In [1]: import numpy as np

In [2]: np.set_printoptions(precision=2, suppress=True, linewidth=140)

In [3]: def rnd(a):
   ...:     return np.round(a, 2) + 0
   ...: 

In [4]: M = np.loadtxt("dump.csv", delimiter=",")

In [5]: M
Out[5]: 
array([[-31.27,   0.15, -10.26],
       [-32.27,   0.86, -10.23],
       [-31.23,  -0.78,  -8.97],
       [-30.6 ,   0.28,  -9.14],
       [-29.27,   0.28, -10.57],
       [-30.21,   1.12,  -9.57],
       [-31.19,   1.71,  -8.36],
       [-29.98,  -0.22,  -9.62],
       [-29.42,  -1.81, -10.73],
       [-30.14,  -1.71, -10.72],
       [-30.94,   0.83, -11.12],
       [-30.19,   1.07,  -9.04],
       [-29.69,  -0.28,  -8.83],
       [-28.04,   0.21, -10.42],
       [-29.5 ,  -0.27, -11.75],
       [-28.18,   1.81, -11.89],
       [-28.62,  -1.22, -11.76],
       [-29.15,   0.27,  -9.03],
       [-30.57,  -2.45,  -7.12],
       [-30.58,  -1.89,  -9.69],
       [-30.45,   0.04,  -9.11],
       [-29.82,   0.75, -12.5 ],
       [-27.84,  -1.04, -10.6 ],
       [-29.96,  -0.91, -10.24],
       [-30.15,  -0.2 , -10.16],
       [-29.68,  -0.66,  -9.82],
       [-29.02,  -0.19,  -9.14]])

In [6]: cen = (M - M.mean(axis=0)) / M.std(axis=0)

In [7]: rnd(cen.std(axis=0))
Out[7]: array([1., 1., 1.])

In [8]: np.argwhere(np.abs(cen) > 2)
Out[8]: 
array([[ 1,  0],
       [18,  1],
       [18,  2],
       [21,  2],
       [22,  0]])

In [9]: beta = np.linalg.lstsq(np.delete(cen, 1, axis=1), cen[:, 1])[0]

In [10]: rnd(1 - np.var(cen[:, 1] - np.delete(cen, 1, axis=1) @ beta))
Out[10]: np.float64(0.05)

In [11]: A = np.load("x.npy")

In [12]: A
Out[12]: 
array([[ 0,  0, -2,  0,  0],
       [ 0,  0,  0,  0,  0],
       [ 0,  0,  0,  0, -1],
       [ 0,  0,  0,  1,  0],
       [-3,  0,  0,  0,  0]])

In [13]: A.sum(axis=0)
Out[13]: array([-3,  0, -2,  1, -1])

In [14]: print(A.mean(axis=0))
[-0.6  0.  -0.4  0.2 -0.2]

In [15]: np.diff(A, axis=0)
Out[15]: 
array([[ 0,  0,  2,  0,  0],
       [ 0,  0,  0,  0, -1],
       [ 0,  0,  0,  1,  1],
       [-3,  0,  0, -1,  0]])

In [16]: np.linalg.matrix_rank(A)
Out[16]: np.int64(4)
